$ ipython --no-banner

In [1]: import numpy as np

In [2]: np.set_printoptions(suppress=True, linewidth=120)

In [3]: X = np.loadtxt("dump.csv", delimiter=",")

In [4]: X
Out[4]: 
array([[-1.09,  0.34, -1.79],
       [ 0.3 , -0.24,  0.66],
       [-0.28,  0.  , -0.36],
       [ 1.66, -0.88,  3.14]])

In [5]: # rank 2

In [6]: left, s, Vt = np.linalg.svd(X)

In [7]: vecs = Vt[:(s > 1e-8).sum()]

In [8]: rng = np.random.default_rng(6517)

In [9]: x = X[0] + 5 * X[3] + rng.integers(2) * np.eye(3)[0]

In [10]: x.round(3)
Out[10]: array([ 8.21, -4.06, 13.91])

In [11]: np.round(np.linalg.norm(x - vecs.T @ vecs @ x), 3)
Out[11]: np.float64(0.646)

In [12]: np.round(vecs.T @ vecs, 3)
Out[12]: 
array([[ 0.582,  0.371,  0.325],
       [ 0.371,  0.67 , -0.289],
       [ 0.325, -0.289,  0.747]])

In [13]: np.round(np.diag(vecs.T @ vecs), 3)
Out[13]: array([0.582, 0.67 , 0.747])

In [14]: round(float(np.trace(np.linalg.pinv(X) @ X)), 3)
Out[14]: 2.0

In [15]: np.abs(np.diag(np.linalg.qr(X)[1])) > 1e-9
Out[15]: array([ True,  True, False])

In [16]: [round(float(x), 3) for x in np.linalg.svd(X, compute_uv=False)[:3]]
Out[16]: [4.316, 0.241, 0.0]

In [17]: np.linalg.matrix_rank(X, rtol=0.1)
Out[17]: np.int64(1)

In [18]: gram = X.T @ X

In [19]: np.round(np.linalg.eigvalsh(gram)[::-1], 3) + 0
Out[19]: array([18.63 ,  0.058,  0.   ])

In [20]: round(np.trace(gram), 3), round(float((X ** 2).sum()), 3)
Out[20]: (np.float64(18.689), 18.689)

In [21]: np.linalg.matrix_rank(gram)
Out[21]: np.int64(2)

In [22]: np.round(np.linalg.norm(X, 2), 3)
Out[22]: np.float64(4.316)

In [23]: round(float(np.linalg.norm(X, 1)), 3), round(np.linalg.norm(X, np.inf), 3)
Out[23]: (5.95, np.float64(5.68))

In [24]: np.round(np.linalg.norm(X, axis=1), 3)
Out[24]: array([2.123, 0.764, 0.456, 3.659])

In [25]: round(float(X[3] @ X[1]), 3)
Out[25]: 2.782

In [26]: W0 = np.array([[6, 3, -16, -8],
    ...:     [9, 6, -24, -16],
    ...:     [-12, -6, -16, -8],
    ...:     [-18, -12, -24, -16]])

In [27]: def softmax(z):
    ...:     e = np.exp(z - z.max(axis=-1, keepdims=True))
    ...:     return e / e.sum(axis=-1, keepdims=True)
    ...: 

In [28]: np.round(softmax(X[3] + -1), 3)
Out[28]: array([0.183, 0.014, 0.803])

In [29]: scores = X @ X.T / np.sqrt(3)

In [30]: np.round(softmax(scores + np.triu(np.full(scores.shape, -np.inf), 1)), 3) + 0
Out[30]: 
array([[1.   , 0.   , 0.   , 0.   ],
       [0.222, 0.778, 0.   , 0.   ],
       [0.469, 0.225, 0.306, 0.   ],
       [0.   , 0.002, 0.   , 0.998]])

In [31]: vals, vecs = np.linalg.eig(W0)

In [32]: np.round(np.sort(np.linalg.eigvals(np.linalg.inv(W0))), 3)
Out[32]: array([-0.329, -0.024,  0.042,  0.588])

In [33]: np.round(W0 @ vecs[:, 0] - vals[0] * vecs[:, 0], 3) + 0
Out[33]: array([0., 0., 0., 0.])

In [34]: vals.round(3)
Out[34]: array([-42.343,  23.683,   1.7  ,  -3.04 ])

In [35]: np.round(np.sort(np.linalg.eigvals(W0 @ W0)), 3)
Out[35]: array([   2.891,    9.242,  560.895, 1792.971])

In [36]: np.round(np.sort(np.linalg.eigvals(W0.T)), 3)
Out[36]: array([-42.343,  -3.04 ,   1.7  ,  23.683])

In [37]: rk = np.linalg.matrix_rank(X)

In [38]: rk
Out[38]: np.int64(2)

In [39]: N = np.linalg.svd(X)[2][rk:].T

In [40]: N.shape
Out[40]: (3, 1)

In [41]: [int(np.linalg.matrix_rank(X[:, :j + 1])) for j in range(3)]
Out[41]: [1, 2, 2]

In [42]: np.round(N @ N.T, 3)
Out[42]: 
array([[ 0.418, -0.371, -0.325],
       [-0.371,  0.33 ,  0.289],
       [-0.325,  0.289,  0.253]])

In [43]: np.unravel_index(np.abs(W0).argmax(), W0.shape)
Out[43]: (np.int64(1), np.int64(2))

In [44]: W0[4]
Traceback (most recent call last):
  Cell In[44], line 1
    W0[4]
IndexError: index 4 is out of bounds for axis 0 with size 4


In [45]: np.linalg.matrix_rank(W0)
Out[45]: np.int64(4)

In [46]: W0.sum(axis=1)
Out[46]: array([-15, -25, -42, -70])

In [47]: np.count_nonzero(W0)
Out[47]: np.int64(16)

In [48]: round(np.linalg.norm(W0), 3)
Out[48]: np.float64(55.803)

In [49]: W0.mean(axis=0)
Out[49]: array([ -3.75,  -2.25, -20.  , -12.  ])

In [50]: np.diff(W0, axis=0)
Out[50]: 
array([[  3,   3,  -8,  -8],
       [-21, -12,   8,   8],
       [ -6,  -6,  -8,  -8]])

In [51]: idx = rng.permutation(4)

In [52]: idx
Out[52]: array([2, 3, 1, 0])

In [53]: B = W0[idx][:, idx]

In [54]: B
Out[54]: 
array([[-16,  -8,  -6, -12],
       [-24, -16, -12, -18],
       [-24, -16,   6,   9],
       [-16,  -8,   3,   6]])

In [55]: round(np.linalg.det(B), 3), round(np.linalg.det(W0[idx]), 3)
Out[55]: (np.float64(5184.0), np.float64(-5184.0))

In [56]: np.round(np.sort(np.abs(np.linalg.eigvals(B))), 3)
Out[56]: array([ 1.7  ,  3.04 , 23.683, 42.343])
